% python3 -q
>>> import numpy as np
>>> import numpy.linalg as la
>>> np.set_printoptions(precision=2, suppress=True, linewidth=160, sign=" ")
>>> def rd(a):
...     return np.round(a, 2) + 0
... 
>>> J = -1 * np.eye(2) + np.eye(2, k=1)
>>> print(J)
[[-1.  1.]
 [ 0. -1.]]
>>> vals, evecs = la.eig(J)
>>> print(vals)
[-1. -1.]
>>> print(rd(np.sort(la.eigvals(la.inv(J)))))
[-1. -1.]
>>> print(np.prod(vals))
1.0
>>> print(rd(np.sort(la.eigvals(J.T))))
[-1. -1.]
>>> W = np.array([[2, 1, 2], [0, 1, 2]])
>>> beta = np.array([2, 2, 0])
>>> hid = np.maximum(J @ W + beta, 0)
>>> print(hid)
[[ 0.  2.  0.]
 [ 2.  1.  0.]]
>>> basis = np.array([[1, -3, 0], [-1, -1, 2], [1, 1, 2]])
>>> print(W @ basis)
[[ 3 -5  6]
 [ 1  1  6]]
>>> print((hid @ basis).round(6).argmax(axis=1))
[ 2  2]
>>> x0 = np.array([1, 9])
>>> rhs = J @ x0
>>> print(rhs)
[ 8. -9.]
>>> print(rd(la.solve(J, 3 * rhs)))
[  3.  27.]
>>> print(rd(la.solve(J, rhs + J[:, 1])))
[  1.  10.]
>>> proj = np.triu(np.array([[-1, -2], [-1, 3]]), 1) + np.eye(2)
>>> other = proj @ J @ la.inv(proj)
>>> print(other)
[[-1.  1.]
 [ 0. -1.]]
>>> print(np.poly(other))
[ 1.  2.  1.]
>>> print(la.matrix_rank(other))
2
>>> m1 = np.array([[2.65, -5.68, -11.7],
...     [3.77, -1.11, -13.53],
...     [5.22, 9.74, -13.5],
...     [4.52, 10.1, -13.57],
...     [-1.2, 3.97, 4.2],
...     [1.4, 12.49, -1.01],
...     [-4.13, -4.5, 14.15],
...     [1.4, -10.34, -7.21],
...     [-0.78, 11.89, 7.68],
...     [-2.44, -8.93, 5.36],
...     [-3.1, -7.78, 10.2],
...     [-0.77, 2.91, 1.41],
...     [-2.88, 8.43, 11.36],
...     [4.42, 9.88, -13.28],
...     [-3.11, 5.65, 12.06],
...     [-3.25, 3.29, 12.39]])
>>> other = np.c_[m1[:, :1] @ np.array([[4]]), np.array([3, 1, 7, 6, 7, 5, 5, 1, 2, 6, 8, 4, 2, 7, 3, 2])]
>>> print(other)
[[ 10.6    3.  ]
 [ 15.08   1.  ]
 [ 20.88   7.  ]
 [ 18.08   6.  ]
 [ -4.8    7.  ]
 [  5.6    5.  ]
 [-16.52   5.  ]
 [  5.6    1.  ]
 [ -3.12   2.  ]
 [ -9.76   6.  ]
 [-12.4    8.  ]
 [ -3.08   4.  ]
 [-11.52   2.  ]
 [ 17.68   7.  ]
 [-12.44   3.  ]
 [-13.     2.  ]]
>>> print(la.matrix_rank(np.c_[m1, other]))
4
>>> print(rd(la.norm(other - m1 @ la.lstsq(m1, other)[0], axis=0)))
[  0.    18.51]
>>> T = np.stack([other, 4 * other, other[::-1]])
>>> print(T.shape)
(3, 16, 2)
>>> print(la.matrix_rank(T.reshape(3, -1)))
2
>>> print(rd(np.einsum("bij,cij->bc", T, T)))
[[  2879.58  11518.33    189.18]
 [ 11518.33  46073.32    756.71]
 [   189.18    756.71   2879.58]]
>>> X = np.load("block16.npy")
>>> print(X)
[[  3   4   5]
 [  6   7   8]
 [  9  10  11]]
>>> # looks like rank 2
>>> print(la.lstsq(X[:-1].T, X[-1])[2])
2
>>> print(np.allclose(X[:-1].T @ la.lstsq(X[:-1].T, X[-1])[0], X[-1]))
True
>>> print(rd(X @ la.pinv(X) @ X))
[[  3.   4.   5.]
 [  6.   7.   8.]
 [  9.  10.  11.]]
>>> print(np.abs(np.diag(la.qr(X)[1])) > 1e-9)
[ True  True False]
>>> print(np.unique(X.round(6), axis=0).shape)
(3, 3)
>>> other = np.array([[3, 1, 1], [1, -3, 0]])
>>> basis = np.kron(other, X)
>>> print(la.matrix_rank(basis))
4
>>> print(basis.shape)
(6, 9)
>>> C2 = X.T @ X
>>> print(np.trace(C2), (X ** 2).sum())
501 501
>>> print(rd(la.eigvalsh(C2)[::-1]))
[ 500.35    0.65    0.  ]
>>> print(np.allclose(C2, C2.T))
True
>>> print(rd(la.svd(X, compute_uv=False) ** 2))
[ 500.35    0.65    0.  ]
>>> print(rd(la.det(2 * X)), rd(la.det(X)))
0.0 0.0
>>> print(rd(la.eigvals(X)))
[21.82 -0.82  0.  ]
>>> print(np.einsum("ij,ji->", X, X))
477
>>> print(np.einsum("ii->", X))
21
>>> print([round(float(x), 2) for x in la.svd(X, compute_uv=False)[:3]])
[22.37, 0.8, 0.0]
>>> print(la.matrix_rank(X, rtol=0.1))
1
>>> r0 = np.array([-2, 3, -3, -6])
>>> feats = r0[np.abs(np.subtract.outer(np.arange(4), np.arange(4)))]
>>> print(feats)
[[-2  3 -3 -6]
 [ 3 -2  3 -3]
 [-3  3 -2  3]
 [-6 -3  3 -2]]
>>> # symmetric
>>> print(np.all(la.eigvalsh(feats) > 0))
False
>>> print([round(float(la.det(feats[:i, :i])), 2) + 0 for i in range(1, 5)])
[-2.0, -5.0, -8.0, 448.0]
>>> vals, evecs = la.eigh(feats)
>>> x0 = np.array([0, 2, 1, 2])
>>> print((np.sign(evecs[:, -1].round(6)) == np.sign(evecs[0, -1].round(6))).astype(int))
[ 1  1  0  0]
>>> print(rd(la.eigvalsh(feats[1:, 1:])))
[-8.  1.  1.]
>>> rng = np.random.default_rng(3449)
>>> data = rng.normal(size=(20, 3)) + 5 * np.array([-2, -2, 3])
>>> print(rd(data))
[[ -8.67 -10.79  17.64]
 [-10.53  -8.68  14.  ]
 [ -9.91  -8.89  16.26]
 [-10.05  -8.96  14.37]
 [-10.84  -9.72  14.88]
 [ -9.44  -8.2   15.04]
 [ -7.89 -10.12  11.66]
 [-11.85  -9.48  14.73]
 [ -8.3   -9.49  13.54]
 [-10.18  -9.33  14.21]
 [-10.04  -8.85  16.95]
 [ -9.64  -9.47  14.54]
 [-10.34  -9.94  14.77]
 [ -9.59 -10.33  15.85]
 [ -8.87 -10.93  14.42]
 [-11.33  -9.69  14.32]
 [ -9.95  -9.45  14.63]
 [ -8.84  -9.56  13.94]
 [ -8.86 -11.99  15.77]
 [-12.14 -10.89  13.53]]
>>> proj = data @ la.solve(data.T @ data, data.T)
>>> print(rd(la.eigvalsh(proj)))
[ 0.  0.  0.  0.  0.  0.  0.  0.  0.  0.  0.  0.  0.  0.  0.  0.  0.  1.  1.  1.]
>>> print(rd(np.trace(proj)))
3.0
>>> print(rd(proj @ data[:, 0]))
[ -8.67 -10.53  -9.91 -10.05 -10.84  -9.44  -7.89 -11.85  -8.3  -10.18 -10.04  -9.64 -10.34  -9.59  -8.87 -11.33  -9.95  -8.84  -8.86 -12.14]
